% ipython --no-banner

In [1]: import numpy as np

In [2]: np.set_printoptions(suppress=True, linewidth=100)

In [3]: feats = np.loadtxt("dump.csv", delimiter=",")

In [4]: feats.round(3)
Out[4]: 
array([[-0.712,  2.121, -0.224, -1.529,  0.454, -1.184],
       [-0.712, -0.461, -1.417,  1.505,  1.165, -1.628],
       [ 2.278,  1.094, -1.158,  0.63 , -0.871, -0.339],
       [-0.142, -0.663, -2.26 , -1.357,  0.347,  1.211],
       [-0.569, -1.021, -0.351, -0.683, -2.254, -1.401],
       [-1.566,  1.269, -0.606,  1.3  , -1.215,  1.185]])

In [5]: np.allclose(feats, feats.T)
Out[5]: False

In [6]: np.allclose(feats @ feats.T, feats.T @ feats)
Out[6]: True

In [7]: np.round(np.sort(np.abs(np.linalg.eigvals(feats))), 3)
Out[7]: array([3., 3., 3., 3., 3., 3.])

In [8]: round(float(np.trace(feats)), 3)
Out[8]: -4.757

In [9]: np.round(np.abs(np.linalg.eigvals(feats)).max(), 3)
Out[9]: np.float64(3.0)

In [10]: def softmax(z):
    ...:     e = np.exp(z - z.max(axis=-1, keepdims=True))
    ...:     return e / e.sum(axis=-1, keepdims=True)
    ...: 

In [11]: np.round(softmax(feats).sum(axis=1), 3)
Out[11]: array([1., 1., 1., 1., 1., 1.])

In [12]: np.round(softmax(10 * feats[3]), 3) + 0
Out[12]: array([0., 0., 0., 0., 0., 1.])

In [13]: S = feats @ feats.T / np.sqrt(6)

In [14]: np.round(softmax(S)[3] @ feats, 3)
Out[14]: array([-0.155, -0.521, -2.091, -1.177,  0.247,  0.999])

In [15]: softmax(S).round(6).argmax(axis=1)
Out[15]: array([0, 1, 2, 3, 4, 5])

In [16]: np.round(softmax(S), 3)
Out[16]: 
array([[0.887, 0.023, 0.023, 0.023, 0.023, 0.023],
       [0.023, 0.887, 0.023, 0.023, 0.023, 0.023],
       [0.023, 0.023, 0.887, 0.023, 0.023, 0.023],
       [0.023, 0.023, 0.023, 0.887, 0.023, 0.023],
       [0.023, 0.023, 0.023, 0.023, 0.887, 0.023],
       [0.023, 0.023, 0.023, 0.023, 0.023, 0.887]])

In [17]: np.round(softmax(S + np.triu(np.full(S.shape, -np.inf), 1)), 3)
Out[17]: 
array([[1.   , 0.   , 0.   , 0.   , 0.   , 0.   ],
       [0.025, 0.975, 0.   , 0.   , 0.   , 0.   ],
       [0.024, 0.024, 0.952, 0.   , 0.   , 0.   ],
       [0.024, 0.024, 0.024, 0.929, 0.   , 0.   ],
       [0.023, 0.023, 0.023, 0.023, 0.908, 0.   ],
       [0.023, 0.023, 0.023, 0.023, 0.023, 0.887]])

In [18]: J = np.load("layer7.npy")

In [19]: J
Out[19]: 
array([[0, 0, 0, 1, 1, 1],
       [0, 0, 1, 1, 0, 0],
       [0, 1, 0, 0, 1, 0],
       [1, 1, 0, 0, 0, 0],
       [1, 0, 1, 0, 0, 1],
       [1, 0, 0, 0, 1, 0]])

In [20]: # symmetric

In [21]: J[6]
IndexError: index 6 is out of bounds for axis 0 with size 6


In [22]: np.round(np.linalg.svd(J, compute_uv=False), 3)
Out[22]: array([2.438, 1.757, 1.618, 1.139, 0.82 , 0.618])

In [23]: J.shape
Out[23]: (6, 6)

In [24]: J.sum(axis=0)
Out[24]: array([3, 2, 2, 2, 3, 2])

In [25]: J.sum(axis=1)
Out[25]: array([3, 2, 2, 2, 3, 2])

In [26]: np.round(np.linalg.norm(J), 3)
Out[26]: np.float64(3.742)

In [27]: J - J[0]
Out[27]: 
array([[ 0,  0,  0,  0,  0,  0],
       [ 0,  0,  1,  0, -1, -1],
       [ 0,  1,  0, -1,  0, -1],
       [ 1,  1,  0, -1, -1, -1],
       [ 1,  0,  1, -1, -1,  0],
       [ 1,  0,  0, -1,  0, -1]])

In [28]: [round(float(np.linalg.det(J[:i, :i])), 2) + 0 for i in range(1, 7)]
Out[28]: [0.0, 0.0, 0.0, 1.0, 2.0, -4.0]

In [29]: A = np.loadtxt("w.csv", delimiter=",")

In [30]: A
Out[30]: 
array([[-1.2, -0.2, -0.9,  1.8, -0.3, -0.1,  0.5, -1.2,  0.9,  0. , -0.4,  0.1,  1.2],
       [-2. ,  2.3,  0.1, -1.3, -0.7, -0.3, -1.4,  0.5,  0.4,  0.7, -0.8,  0. , -1.7],
       [ 0.1, -1.8, -0.2, -1.5, -0.5,  0. , -1.3,  0. ,  1.3,  1.1, -1. , -0.4,  0.4],
       [-0.9,  4.2, -2.1, -1.5,  2.4, -0.6,  2.4,  4.2,  0.3,  0. , -0.3,  0.6,  5.4],
       [ 0.3, -1.1, -0.2,  0.4, -2.2,  0.3,  0. ,  0.9,  1.6,  0. ,  1.6, -0.4,  0.6],
       [-0.4,  0.1,  1.6, -0.3, -0.7,  0.7,  1. , -1.1,  1.9,  0.1, -0.7, -0.4, -0.3],
       [-0.4,  0.4, -2. ,  0.2,  0.4,  1.4, -1.1, -1.5,  0.8,  1. ,  1.4, -2.4, -1.3],
       [-0.7,  0.3,  0.4, -0.2,  1.7, -0.3,  0.8, -0.6,  1.7, -0.3,  0.3,  1.8,  0.2],
       [-1.5,  0.6, -1.1, -0.6, -0.4, -0.8, -1.6,  0. ,  0.9, -0.6,  2.3,  0.1, -0.3],
       [ 0. ,  0.3,  0.2,  0.3,  0.6, -0.3, -1.2, -0.2, -0.1, -0.8, -1.4, -0.5,  0.3],
       [-0.9,  1.4,  0.3, -0.3, -1.1, -1.1,  0.1, -0.5, -0.2, -0.7,  0.9, -1.1,  0.5],
       [-0.3, -0.9, -0.9,  1.9,  0.4, -2.1, -0.2,  0.2,  0.4, -0.2,  0.2, -0.4, -1.1],
       [ 0.2,  2. , -1.5,  0.9, -2.3, -1.5, -1.4, -0.5, -0.1,  0.4, -0.7,  0.2,  0.2],
       [-0.9, -2.2, -0.8, -0.2,  0.7, -0.9, -1.5, -0.6,  0.5, -0.2,  1.3,  2.7, -1.1],
       [-0.7,  0.8,  0.2,  1.8,  1.4, -0.2,  0.4,  0.6, -0.9,  1.3,  0.1, -0.3,  2. ]])

In [31]: np.count_nonzero(A)
Out[31]: np.int64(186)

In [32]: np.round(A.sum(axis=1), 3)
Out[32]: array([ 0.2, -4.2, -3.8, 14.1,  1.8,  1.5, -3.1,  5.1, -3. , -2.8, -2.7, -3. , -4.1, -3.2,  6.5])

In [33]: round(float(np.linalg.norm(A)), 3)
Out[33]: 16.436

In [34]: arr = np.loadtxt("block17.csv", delimiter=",")

In [35]: arr
Out[35]: 
array([[ -2.,  -2.,  -2.,  -2.,  -2.,  -2.,  -2.,  -2.,  -2.,  -2.,  -2.,  -2.],
       [ -2.,  -4.,  -4.,  -4.,  -4.,  -4.,  -4.,  -4.,  -4.,  -4.,  -4.,  -4.],
       [ -2.,  -4.,  -6.,  -6.,  -6.,  -6.,  -6.,  -6.,  -6.,  -6.,  -6.,  -6.],
       [ -2.,  -4.,  -6.,  -8.,  -8.,  -8.,  -8.,  -8.,  -8.,  -8.,  -8.,  -8.],
       [ -2.,  -4.,  -6.,  -8., -10., -10., -10., -10., -10., -10., -10., -10.],
       [ -2.,  -4.,  -6.,  -8., -10., -12., -12., -12., -12., -12., -12., -12.],
       [ -2.,  -4.,  -6.,  -8., -10., -12., -14., -14., -14., -14., -14., -14.],
       [ -2.,  -4.,  -6.,  -8., -10., -12., -14., -16., -16., -16., -16., -16.],
       [ -2.,  -4.,  -6.,  -8., -10., -12., -14., -16., -18., -18., -18., -18.],
       [ -2.,  -4.,  -6.,  -8., -10., -12., -14., -16., -18., -20., -20., -20.],
       [ -2.,  -4.,  -6.,  -8., -10., -12., -14., -16., -18., -20., -22., -22.],
       [ -2.,  -4.,  -6.,  -8., -10., -12., -14., -16., -18., -20., -22., -24.]])

In [36]: # symmetric, so the eigenvalues are real

In [37]: evals, evecs = np.linalg.eigh(arr)

In [38]: x0 = np.array([2, 3, -1, -5, -4, 4, 1, 0, 3, -3, -4, 2])

In [39]: np.round(evecs * np.abs(evals) @ evecs.T, 3)
Out[39]: 
array([[ 2.,  2.,  2.,  2.,  2.,  2.,  2.,  2.,  2.,  2.,  2.,  2.],
       [ 2.,  4.,  4.,  4.,  4.,  4.,  4.,  4.,  4.,  4.,  4.,  4.],
       [ 2.,  4.,  6.,  6.,  6.,  6.,  6.,  6.,  6.,  6.,  6.,  6.],
       [ 2.,  4.,  6.,  8.,  8.,  8.,  8.,  8.,  8.,  8.,  8.,  8.],
       [ 2.,  4.,  6.,  8., 10., 10., 10., 10., 10., 10., 10., 10.],
       [ 2.,  4.,  6.,  8., 10., 12., 12., 12., 12., 12., 12., 12.],
       [ 2.,  4.,  6.,  8., 10., 12., 14., 14., 14., 14., 14., 14.],
       [ 2.,  4.,  6.,  8., 10., 12., 14., 16., 16., 16., 16., 16.],
       [ 2.,  4.,  6.,  8., 10., 12., 14., 16., 18., 18., 18., 18.],
       [ 2.,  4.,  6.,  8., 10., 12., 14., 16., 18., 20., 20., 20.],
       [ 2.,  4.,  6.,  8., 10., 12., 14., 16., 18., 20., 22., 22.],
       [ 2.,  4.,  6.,  8., 10., 12., 14., 16., 18., 20., 22., 24.]])

In [40]: W0 = np.load("run14.npy")

In [41]: W0
Out[41]: 
array([[ 0,  0,  3, -3],
       [ 0,  0,  1, -3],
       [-9,  9,  0,  0],
       [-3,  9,  0,  0]])

In [42]: rng = np.random.default_rng(13900)

In [43]: labels = rng.permutation(4)

In [44]: labels
Out[44]: array([3, 0, 2, 1])

In [45]: other = W0[labels][:, labels]

In [46]: np.allclose(other, W0)
Out[46]: False

In [47]: np.trace(other)
Out[47]: np.int64(0)

In [48]: np.round(np.sort(np.abs(np.linalg.eigvals(other))), 3)
Out[48]: array([4.243, 4.243, 4.243, 4.243])

In [49]: K = np.load("sample18.npy")

In [50]: K.round(3)
Out[50]: 
array([[-0.287,  2.278,  1.249, -0.765,  0.094,  0.555,  1.061,  0.093,  0.35 , -0.092],
       [-1.529,  0.205, -0.341, -0.57 , -0.149, -1.614,  0.535,  0.338, -1.475,  0.987],
       [ 2.007, -0.047, -0.508, -0.029,  0.063, -0.737,  1.841, -0.691, -0.483,  0.248],
       [ 0.287,  0.51 , -1.974, -1.418, -1.077,  1.023, -0.191,  0.698, -0.043,  0.149],
       [ 0.191,  0.597, -0.531,  1.856,  0.39 ,  0.219,  0.469,  2.082, -0.119,  0.332],
       [ 0.478,  1.583, -0.738,  0.523, -0.228, -1.633, -1.3  , -0.495,  0.376, -0.809],
       [ 0.478,  0.218,  0.306, -0.162,  0.59 ,  0.639, -0.564,  0.157, -2.347, -1.413],
       [-1.338,  0.031, -0.941,  1.07 , -0.631,  0.52 ,  1.22 , -1.075, -0.026, -1.366],
       [ 0.382,  0.305,  0.814,  0.973, -2.161,  0.479, -0.461, -0.537, -0.819,  1.04 ],
       [-0.191,  0.708, -0.837,  0.495,  1.479,  0.936, -0.482, -1.365, -0.364,  1.492]])

In [51]: U, sv = np.linalg.svd(K)
ValueError: too many values to unpack (expected 2)


In [52]: U, sv, Vt = np.linalg.svd(K, full_matrices=False)

In [53]: np.round(np.sqrt((sv ** 2).sum()), 3), round(float(np.linalg.norm(K)), 3)
Out[53]: (np.float64(9.487), 9.487)

In [54]: np.round(U.T @ K @ Vt.T, 3) + 0
Out[54]: 
array([[3., 0., 0., 0., 0., 0., 0., 0., 0., 0.],
       [0., 3., 0., 0., 0., 0., 0., 0., 0., 0.],
       [0., 0., 3., 0., 0., 0., 0., 0., 0., 0.],
       [0., 0., 0., 3., 0., 0., 0., 0., 0., 0.],
       [0., 0., 0., 0., 3., 0., 0., 0., 0., 0.],
       [0., 0., 0., 0., 0., 3., 0., 0., 0., 0.],
       [0., 0., 0., 0., 0., 0., 3., 0., 0., 0.],
       [0., 0., 0., 0., 0., 0., 0., 3., 0., 0.],
       [0., 0., 0., 0., 0., 0., 0., 0., 3., 0.],
       [0., 0., 0., 0., 0., 0., 0., 0., 0., 3.]])

In [55]: np.allclose(U * sv @ Vt, K)
Out[55]: True

In [56]: np.round(Vt @ Vt.T, 3) + 0
Out[56]: 
array([[1., 0., 0., 0., 0., 0., 0., 0., 0., 0.],
       [0., 1., 0., 0., 0., 0., 0., 0., 0., 0.],
       [0., 0., 1., 0., 0., 0., 0., 0., 0., 0.],
       [0., 0., 0., 1., 0., 0., 0., 0., 0., 0.],
       [0., 0., 0., 0., 1., 0., 0., 0., 0., 0.],
       [0., 0., 0., 0., 0., 1., 0., 0., 0., 0.],
       [0., 0., 0., 0., 0., 0., 1., 0., 0., 0.],
       [0., 0., 0., 0., 0., 0., 0., 1., 0., 0.],
       [0., 0., 0., 0., 0., 0., 0., 0., 1., 0.],
       [0., 0., 0., 0., 0., 0., 0., 0., 0., 1.]])

In [57]: U.shape, sv.shape, Vt.shape
Out[57]: ((10, 10), (10,), (10, 10))

In [58]: np.round(K[:, 5] @ K[:, 8], 3)
Out[58]: np.float64(-0.0)

In [59]: np.round(np.linalg.norm(K, axis=0), 3)
Out[59]: array([3., 3., 3., 3., 3., 3., 3., 3., 3., 3.])

In [60]: np.round(np.linalg.svd(K, compute_uv=False), 3)
Out[60]: array([3., 3., 3., 3., 3., 3., 3., 3., 3., 3.])

In [61]: other = np.array([[-1, 4, 2, -3, 0, 5, -3],
    ...:     [-5, 4, 2, 5, -3, -2, 2],
    ...:     [0, 3, 2, 4, -1, -2, -2],
    ...:     [4, -2, 3, 4, -2, -1, 0],
    ...:     [-3, 5, 0, 0, -5, -1, 0],
    ...:     [5, -3, -4, -2, -4, -3, 5],
    ...:     [3, 2, 1, -4, -1, -1, 4]])

In [62]: E = np.tril(other)

In [63]: E
Out[63]: 
array([[-1,  0,  0,  0,  0,  0,  0],
       [-5,  4,  0,  0,  0,  0,  0],
       [ 0,  3,  2,  0,  0,  0,  0],
       [ 4, -2,  3,  4,  0,  0,  0],
       [-3,  5,  0,  0, -5,  0,  0],
       [ 5, -3, -4, -2, -4, -3,  0],
       [ 3,  2,  1, -4, -1, -1,  4]])

In [64]: x0 = np.array([-1, -3, -8, -6, 1, -3, -5])

In [65]: target = E @ x0

In [66]: target
Out[66]: array([  1,  -7, -25, -46, -17,  53, -11])

In [67]: np.round(np.linalg.solve(E, E[:, 3]), 3) + 0
Out[67]: array([0., 0., 0., 1., 0., 0., 0.])

In [68]: np.round(np.linalg.solve(E, 3 * target), 3)
Out[68]: array([ -3.,  -9., -24., -18.,   3.,  -9., -15.])

In [69]: np.round(np.linalg.solve(E, target), 3)
Out[69]: array([-1., -3., -8., -6.,  1., -3., -5.])

In [70]: m1 = np.load("x.npy")

In [71]: m1.round(3)
Out[71]: 
array([[ -6.   ,   7.633,   2.844,  -4.789,  10.422],
       [ -6.   ,   5.702,   0.269,  -5.433,   9.134],
       [ -6.   ,  -4.564, -13.418,  -8.855,   2.291],
       [ -6.   ,   2.117,  -4.511,  -6.628,   6.744],
       [ -6.   ,  -3.115, -11.487,  -8.372,   3.257],
       [ -6.   ,   2.251,  -4.331,  -6.583,   6.834],
       [ -6.   ,   2.21 ,  -4.387,  -6.597,   6.806],
       [ -6.   ,   3.099,  -3.201,  -6.3  ,   7.399],
       [ -6.   ,   2.424,  -4.102,  -6.525,   6.949],
       [ -6.   ,   0.087,  -7.217,  -7.304,   5.392],
       [ -6.   ,  -3.626, -12.168,  -8.542,   2.916],
       [ -6.   ,  -1.062,  -8.749,  -7.687,   4.625],
       [ -6.   ,   6.681,   1.575,  -5.106,   9.788],
       [ -6.   ,  -1.785,  -9.713,  -7.928,   4.144],
       [ -6.   ,   0.318,  -6.91 ,  -7.227,   5.545],
       [ -6.   ,   3.339,  -2.881,  -6.22 ,   7.56 ],
       [ -6.   ,   5.325,  -0.233,  -5.558,   8.883],
       [ -6.   ,   1.348,  -5.535,  -6.884,   6.232],
       [ -6.   ,   3.065,  -3.246,  -6.312,   7.377],
       [ -6.   ,   0.831,  -6.225,  -7.056,   5.887],
       [ -6.   ,   0.3  ,  -6.933,  -7.233,   5.534],
       [ -6.   ,   0.798,  -6.27 ,  -7.067,   5.865],
       [ -6.   ,   0.272,  -6.97 ,  -7.243,   5.515],
       [ -6.   ,  -3.068, -11.424,  -8.356,   3.288],
       [ -6.   ,   5.001,  -0.665,  -5.666,   8.667],
       [ -6.   ,   3.26 ,  -2.986,  -6.247,   7.507],
       [ -6.   ,   3.457,  -2.725,  -6.181,   7.638],
       [ -6.   ,   1.197,  -5.737,  -6.934,   6.131],
       [ -6.   ,   1.248,  -5.67 ,  -6.917,   6.165],
       [ -6.   ,  -1.535,  -9.381,  -7.845,   4.31 ],
       [ -6.   ,  -2.552, -10.736,  -8.184,   3.632],
       [ -6.   ,  -1.318,  -9.09 ,  -7.773,   4.455],
       [ -6.   ,   0.54 ,  -6.613,  -7.153,   5.694],
       [ -6.   ,   6.773,   1.697,  -5.076,   9.848],
       [ -6.   ,  -0.825,  -8.433,  -7.608,   4.783],
       [ -6.   ,   4.866,  -0.846,  -5.711,   8.577],
       [ -6.   ,  -1.714,  -9.619,  -7.905,   4.191],
       [ -6.   ,  -3.989, -12.652,  -8.663,   2.674],
       [ -6.   ,   0.036,  -7.285,  -7.321,   5.357],
       [ -6.   ,  -4.187, -12.915,  -8.729,   2.542],
       [ -6.   ,  -0.986,  -8.649,  -7.662,   4.676],
       [ -6.   ,  -0.031,  -7.375,  -7.344,   5.313],
       [ -6.   ,  -0.622,  -8.162,  -7.541,   4.919],
       [ -6.   ,   2.449,  -4.068,  -6.517,   6.966]])

In [72]: # looks like rank 2

In [73]: G = m1.T @ m1

In [74]: round(float(np.trace(G)), 3), round(float((m1 ** 2).sum()), 3)
Out[74]: (8347.717, 8347.717)

In [75]: np.round(np.diag(G), 3)
Out[75]: array([1584.   ,  450.485, 2352.633, 2212.663, 1747.936])

In [76]: np.allclose(G, G.T)
Out[76]: True

In [77]: np.round(np.linalg.eigvalsh(G)[::-1], 3) + 0
Out[77]: array([7073.834, 1273.883,    0.   ,    0.   ,    0.   ])

In [78]: G.round(3)
Out[78]: 
array([[ 1584.   ,  -249.889,  1602.815,  1852.704, -1574.592],
       [ -249.889,   450.485,   295.228,  -155.258,   522.447],
       [ 1602.815,   295.228,  2352.633,  2057.406, -1227.906],
       [ 1852.704,  -155.258,  2057.406,  2212.663, -1750.353],
       [-1574.592,   522.447, -1227.906, -1750.353,  1747.936]])

In [79]: (m1 @ m1.T).shape
Out[79]: (44, 44)
